$ python3 -q
>>> import numpy as np
>>> from numpy import linalg as LA
>>> np.set_printoptions(precision=3, suppress=True, linewidth=120)
>>> tidy = lambda a: np.round(a, 3) + 0
>>> F = np.load("block9.npy")
>>> F
array([[ 0,  6,  0,  0],
       [ 0,  0,  0,  0],
       [-9,  0,  0,  0],
       [ 0,  0,  0,  7]])
>>> # 2 blocks once reordered
>>> F @ F
array([[  0,   0,   0,   0],
       [  0,   0,   0,   0],
       [  0, -54,   0,   0],
       [  0,   0,   0,  49]])
>>> tidy(LA.det(2 * F)), tidy(LA.det(F))
(np.float64(0.0), np.float64(0.0))
>>> tidy(LA.det(F.T))
np.float64(0.0)
>>> np.poly(F)
array([ 1., -7.,  0.,  0.,  0.])
>>> tidy(LA.eigvals(F))
array([0., 0., 0., 7.])
>>> tidy(LA.eigvals(F).sum().real)
np.float64(7.0)
>>> np.einsum("ii->", F)
np.int64(7)
>>> tidy(LA.det(F[::-1]))
np.float64(0.0)
>>> np.einsum("ij,ji->", F, F)
np.int64(49)
>>> left, sig, Vh = LA.svd(F)
>>> sig
array([9., 7., 6., 0.])
>>> Y = left[:, :3] @ np.diag(sig[:3]) @ Vh[:3]
>>> Y
array([[ 0.,  6.,  0.,  0.],
       [ 0.,  0.,  0.,  0.],
       [-9.,  0.,  0.,  0.],
       [ 0.,  0.,  0.,  7.]])
>>> tidy(LA.norm(F - Y) / LA.norm(F))
np.float64(0.0)
>>> Y = np.array([[-3, -3, -1], [3, -1, -2]])
>>> C = np.kron(Y, F)
>>> C
array([[  0, -18,   0,   0,   0, -18,   0,   0,   0,  -6,   0,   0],
       [  0,   0,   0,   0,   0,   0,   0,   0,   0,   0,   0,   0],
       [ 27,   0,   0,   0,  27,   0,   0,   0,   9,   0,   0,   0],
       [  0,   0,   0, -21,   0,   0,   0, -21,   0,   0,   0,  -7],
       [  0,  18,   0,   0,   0,  -6,   0,   0,   0, -12,   0,   0],
       [  0,   0,   0,   0,   0,   0,   0,   0,   0,   0,   0,   0],
       [-27,   0,   0,   0,   9,   0,   0,   0,  18,   0,   0,   0],
       [  0,   0,   0,  21,   0,   0,   0,  -7,   0,   0,   0, -14]])
>>> C.shape
(8, 12)
>>> tidy(LA.norm(C, 2)), tidy(LA.norm(Y, 2) * LA.norm(F, 2))
(np.float64(41.456), np.float64(41.456))
>>> LA.matrix_rank(C)
np.int64(6)
>>> feats = np.load("sample13.npy")
>>> feats
array([[ 2.,  2.,  1.],
       [-2., -2.,  2.],
       [ 0.,  0.,  0.]])
>>> # columns 0 and 1 are equal
>>> LA.matrix_rank(feats, rtol=0.1)
np.int64(2)
>>> tidy(LA.norm(feats, 2) / LA.norm(feats))
np.float64(0.891)
>>> arr = np.load("dump.npy")
>>> arr
array([[ 0.4, -1.6,  1.4],
       [-1.3,  0.7,  0.2],
       [-0.5,  0.8,  0.8]])
>>> tidy(LA.norm(arr[1] - arr[0]))
np.float64(3.102)
>>> tidy(LA.norm(arr, "nuc"))
np.float64(4.559)
>>> tidy(LA.norm(arr[1], 1)), tidy(LA.norm(arr[1], np.inf))
(np.float64(2.2), np.float64(1.3))
>>> rng = np.random.default_rng(614932)
>>> z = rng.permutation(3)
>>> Y = arr[:, z] * rng.choice([-1, 1], 3)
>>> Y
array([[ 1.6, -1.4, -0.4],
       [-0.7, -0.2,  1.3],
       [-0.8, -0.8,  0.5]])
>>> left, _, Vh = LA.svd(arr.T @ Y)
>>> tidy(left @ Vh)
array([[ 0.,  0., -1.],
       [-1.,  0.,  0.],
       [ 0., -1.,  0.]])
>>> z
array([1, 2, 0])
>>> tidy(LA.lstsq(arr, Y)[0])
array([[ 0.,  0., -1.],
       [-1.,  0.,  0.],
       [ 0., -1.,  0.]])
>>> O, R = LA.qr(Y)
>>> np.trace(O @ O.T)
np.float64(3.0)
>>> tidy(O.T @ O)
array([[1., 0., 0.],
       [0., 1., 0.],
       [0., 0., 1.]])
>>> tidy(O @ R)
array([[ 1.6, -1.4, -0.4],
       [-0.7, -0.2,  1.3],
       [-0.8, -0.8,  0.5]])
>>> tidy(O)
array([[-0.833, -0.534, -0.145],
       [ 0.364, -0.332, -0.87 ],
       [ 0.416, -0.777,  0.471]])
>>> x0 = np.array([-1, -3, -1])
>>> tidy(LA.det(O))
np.float64(1.0)
>>> tidy(np.abs(LA.eigvals(O)))
array([1., 1., 1.])
>>> tidy(LA.norm(x0)), tidy(LA.norm(O @ x0))
(np.float64(3.317), np.float64(3.317))
>>> J = np.array([[6, 2, 8, 3], [2, 9, 9, 8], [2, -16, -10, -13]])
>>> J
array([[  6,   2,   8,   3],
       [  2,   9,   9,   8],
       [  2, -16, -10, -13]])
>>> # rank 2
>>> left, sig, Vh = LA.svd(J)
>>> evecs = Vh[:(sig > 1e-8).sum()]
>>> x0 = J[1] + -3 * J[0] + rng.integers(2) * np.eye(4)[2]
>>> x0
array([-16.,   3., -15.,  -1.])
>>> tidy(LA.norm(x0 - evecs.T @ evecs @ x0))
np.float64(0.0)
>>> np.allclose(evecs.T @ evecs @ x0, x0)
True
>>> tidy(np.diag(evecs.T @ evecs))
array([0.564, 0.547, 0.566, 0.322])
>>> tidy(evecs.T @ evecs)
array([[ 0.564, -0.249,  0.421, -0.085],
       [-0.249,  0.547,  0.148,  0.405],
       [ 0.421,  0.148,  0.566,  0.217],
       [-0.085,  0.405,  0.217,  0.322]])
>>> left, sig, Vh = LA.svd(J)
>>> tidy(sig)
array([28.209,  8.733,  0.   ])
>>> Y = left[:, :2] @ np.diag(sig[:2]) @ Vh[:2]
>>> LA.matrix_rank(J, rtol=0.05)
np.int64(2)
>>> tidy(np.abs(J - Y).max())
np.float64(0.0)
>>> tidy(Y)
array([[  6.,   2.,   8.,   3.],
       [  2.,   9.,   9.,   8.],
       [  2., -16., -10., -13.]])
>>> tidy(LA.norm(J - Y) / LA.norm(J))
np.float64(0.0)
>>> np.allclose(J[:-1].T @ LA.lstsq(J[:-1].T, J[-1])[0], J[-1])
True
>>> np.unique(J.round(6), axis=0).shape
(3, 4)
>>> tidy(LA.norm(J, 2) / LA.norm(J))
np.float64(0.955)
>>> LA.matrix_rank(J, rtol=0.1)
np.int64(2)
>>> [round(float(x), 3) for x in LA.svd(J, compute_uv=False)[:3]]
[28.209, 8.733, 0.0]
>>> th = np.radians(180)
>>> R = np.eye(4)
>>> R[3, 3] = R[2, 2] = np.cos(th)
>>> R[3, 2], R[2, 3] = -np.sin(th), np.sin(th)
>>> tidy(R)
array([[ 1.,  0.,  0.,  0.],
       [ 0.,  1.,  0.,  0.],
       [ 0.,  0., -1.,  0.],
       [ 0.,  0.,  0., -1.]])
>>> Y = J @ R.T
>>> tidy(LA.svd(J, compute_uv=False)), tidy(LA.svd(Y, compute_uv=False))
(array([28.209,  8.733,  0.   ]), array([28.209,  8.733,  0.   ]))
>>> tidy(LA.det(R)), np.trace(R)
(np.float64(1.0), np.float64(0.0))
>>> np.abs(Y - J).max(axis=0)
array([ 0.,  0., 20., 26.])
>>> np.allclose(LA.norm(J, axis=1), LA.norm(Y, axis=1))
True
>>> Y = np.array([[-3, -1, -2, -1, 3],
...     [2, -3, -3, -3, 2],
...     [-2, -3, -1, 3, -1],
...     [0, -3, -2, 1, -1],
...     [-3, -1, 2, 3, -3]])
>>> K = Y + Y.T
>>> K
array([[-6,  1, -4, -1,  0],
       [ 1, -6, -6, -6,  1],
       [-4, -6, -2,  1,  1],
       [-1, -6,  1,  2,  2],
       [ 0,  1,  1,  2, -6]])
>>> # symmetric
>>> Y = K / LA.norm(K, axis=1, keepdims=True)
>>> C2 = Y @ Y.T
>>> tidy(LA.norm(Y, axis=1))
array([1., 1., 1., 1., 1.])
>>> tidy(np.degrees(np.arccos(np.clip(C2[2, 4], -1, 1))))
np.float64(104.071)
>>> tidy(C2[2])
array([ 0.447,  0.488,  1.   ,  0.813, -0.243])
>>> (C2 - 2 * np.eye(5)).round(6).argmax(axis=1)
array([2, 2, 3, 2, 0])
>>> w, evecs = LA.eig(K)
>>> tidy(np.sort(LA.eigvals(K.T)))
array([-12.712,  -7.487,  -5.54 ,  -0.112,   7.851])
>>> tidy(np.sort(LA.eigvals(K @ K)))
array([  0.013,  30.696,  56.049,  61.643, 161.6  ])
>>> tidy(w)
array([  7.851, -12.712,  -0.112,  -7.487,  -5.54 ])
>>> tidy(np.prod(w))
np.float64(464.0)
